$ ipython --no-banner

In [1]: import numpy as np

In [2]: from numpy import linalg as LA

In [3]: np.set_printoptions(precision=2, suppress=True, linewidth=200, sign=" ")

In [4]: def tidy(a):
   ...:     return np.round(a, 2) + 0
   ...: 

In [5]: M = np.array([[-1, -5, 1, 4, 4], [-3, -2, 0, 0, 2], [-2, 4, -4, -1, -3]])

In [6]: M[1] = M[2]

In [7]: M
Out[7]: 
array([[-1, -5,  1,  4,  4],
       [-2,  4, -4, -1, -3],
       [-2,  4, -4, -1, -3]])

In [8]: rank = LA.matrix_rank(M)

In [9]: rank
Out[9]: np.int64(2)

In [10]: N = LA.svd(M)[2][rank:].T

In [11]: [int(LA.matrix_rank(M[:i])) for i in range(1, len(M) + 1)]
Out[11]: [1, 2, 2]

In [12]: [int(LA.matrix_rank(M[:, :j + 1])) for j in range(5)]
Out[12]: [1, 2, 2, 2, 2]

In [13]: np.allclose(M[:-1].T @ LA.lstsq(M[:-1].T, M[-1])[0], M[-1])
Out[13]: True

In [14]: cov = M.T @ M

In [15]: cov
Out[15]: 
array([[  9, -11,  15,   0,   8],
       [-11,  57, -37, -28, -44],
       [ 15, -37,  33,  12,  28],
       [  0, -28,  12,  18,  22],
       [  8, -44,  28,  22,  34]])

In [16]: np.diag(cov)
Out[16]: array([  9,  57,  33,  18,  34])

In [17]: np.allclose(cov, cov.T)
Out[17]: True

In [18]: (M @ M.T).shape
Out[18]: (3, 3)

In [19]: feats = np.load("arr.npy")

In [20]: feats
Out[20]: 
array([[24. , -0.2,  1.6,  1.4,  1.7],
       [12. ,  0.4,  1.1, -0.5,  1.4],
       [10. ,  0.1, -1.1, -1.2, -1.1],
       [ 4. ,  0.3, -0.7, -1.2,  0.3]])

In [21]: M2 = np.array([[-3, 3], [-1, 2]])

In [22]: W2 = np.kron(M2, feats)

In [23]: W2.shape
Out[23]: (8, 10)
